In [1]: import numpy as np

In [2]: import numpy.linalg as la

In [3]: np.set_printoptions(precision=2, suppress=True, linewidth=140)

In [4]: rd = lambda a: np.round(a, 2) + 0

In [5]: A = np.load("mat.npy")

In [6]: A
Out[6]: 
array([[-0.13,  4.99,  0.24],
       [-1.22, -1.64, -4.56],
       [-0.64, -2.72,  4.15],
       [-3.88,  3.06,  0.76],
       [-4.  , -0.96,  2.84],
       [-0.51, -0.17, -4.97],
       [ 3.82,  2.95, -1.31],
       [ 3.67,  1.84,  2.85],
       [-3.99, -0.22, -3.  ],
       [ 4.39, -0.88, -2.23],
       [-0.7 ,  3.34, -3.66],
       [-4.1 ,  1.42,  2.49],
       [ 2.02, -4.35, -1.41],
       [-1.02, -4.42, -2.1 ],
       [-0.03, -4.64, -1.86],
       [ 1.89,  3.25,  3.3 ],
       [ 3.2 , -2.8 ,  2.62],
       [-3.47, -2.49, -2.6 ]])

In [7]: D = la.norm(A[:, None] - A[None], axis=-1)

In [8]: D.mean(axis=1).argmax()
Out[8]: np.int64(15)

In [9]: rd(la.norm(A, axis=1))
Out[9]: array([5.  , 5.  , 5.  , 5.  , 5.  , 5.  , 5.  , 5.  , 5.  , 5.  , 5.  , 5.  , 5.  , 5.  , 5.  , 5.  , 4.99, 5.  ])

In [10]: D.shape
Out[10]: (18, 18)

In [11]: np.flatnonzero(D[14] < D.mean() / 2)
Out[11]: array([12, 13, 14])

In [12]: D[14].round(6).argsort(kind="stable")[:4]
Out[12]: array([14, 13, 12, 17])

In [13]: cen = A - A.mean(axis=0)

In [14]: vecs = la.svd(cen)[2][:1]

In [15]: Y = cen - cen @ vecs.T @ vecs

In [16]: rd(np.cov(cen @ vecs.T, rowvar=False))
Out[16]: np.float64(10.48)

In [17]: rd((cen @ vecs.T).std(axis=0))
Out[17]: array([3.15])

In [18]: rd(np.diag(vecs.T @ vecs))
Out[18]: array([0.07, 0.51, 0.41])

In [19]: rd(la.norm(Y) / la.norm(cen))
Out[19]: np.float64(0.77)

In [20]: cen = (A - A.mean(axis=0)) / A.std(axis=0)

In [21]: rd(cen.std(axis=0))
Out[21]: array([1., 1., 1.])

In [22]: np.argwhere(np.abs(cen) > 2)
Out[22]: array([], shape=(0, 2), dtype=int64)

In [23]: b = la.lstsq(np.delete(cen, 1, axis=1), cen[:, 1])[0]

In [24]: np.abs(b).argmax()
Out[24]: np.int64(1)

In [25]: proj = A @ la.solve(A.T @ A, A.T)

In [26]: rd(la.eigvalsh(proj))
Out[26]: array([0., 0., 0., 0., 0., 0., 0., 0., 0., 0., 0., 0., 0., 0., 0., 1., 1., 1.])

In [27]: la.matrix_rank(np.eye(18) - proj)
Out[27]: np.int64(15)

In [28]: np.allclose(proj @ proj, proj)
Out[28]: True

In [29]: rd(np.diag(proj))
Out[29]: array([0.16, 0.15, 0.2 , 0.17, 0.19, 0.17, 0.19, 0.15, 0.16, 0.18, 0.2 , 0.18, 0.16, 0.14, 0.15, 0.14, 0.18, 0.14])

In [30]: rd(proj @ A[:, 1])
Out[30]: array([ 4.99, -1.64, -2.72,  3.06, -0.96, -0.17,  2.95,  1.84, -0.22, -0.88,  3.34,  1.42, -4.35, -4.42, -4.64,  3.25, -2.8 , -2.49])

In [31]: np.trace(proj)
Out[31]: np.float64(3.0)

In [32]: m1 = np.load("w.npy")

In [33]: m1
Out[33]: 
array([[-100.03,   20.91,   -1.91],
       [ -98.09,   20.28,    1.17],
       [-101.52,   19.07,   -0.93],
       [ -99.91,   19.44,    0.28],
       [-100.21,   19.95,    1.79],
       [ -98.59,   20.9 ,   -1.25],
       [-101.3 ,   20.92,   -0.43],
       [ -99.79,   21.43,   -0.79],
       [-100.69,   19.01,    0.23],
       [ -98.49,   20.45,    1.03],
       [-100.04,   19.5 ,    1.06],
       [ -98.36,   18.22,   -1.96],
       [-100.67,   18.2 ,   -0.68]])

In [34]: # column 0 dominates

In [35]: def softmax(z):
    ...:     e = np.exp(z - z.max(axis=-1, keepdims=True))
    ...:     return e / e.sum(axis=-1, keepdims=True)
    ...: 

In [36]: rd(softmax(m1[9]))
Out[36]: array([0., 1., 0.])

In [37]: scores = m1 @ m1.T / np.sqrt(3)

In [38]: rd(softmax(scores)[9] @ m1)
Out[38]: array([-101.3 ,   20.92,   -0.43])

In [39]: K = -3 * np.eye(3) + np.ones((3, 3))

In [40]: K
Out[40]: 
array([[-2.,  1.,  1.],
       [ 1., -2.,  1.],
       [ 1.,  1., -2.]])

In [41]: rng = np.random.default_rng(793296)

In [42]: Y = K + rng.integers(-2, 3, (3, 2)) @ rng.integers(-2, 3, (2, 3))

In [43]: Y
Out[43]: 
array([[-3.,  4., -3.],
       [ 0., -1., -1.],
       [ 2.,  2., -2.]])

In [44]: la.matrix_rank(Y - K, tol=1e-8)
Out[44]: np.int64(2)

In [45]: rd(la.svd(Y - K, compute_uv=False))
Out[45]: array([5.63, 1.51, 0.  ])
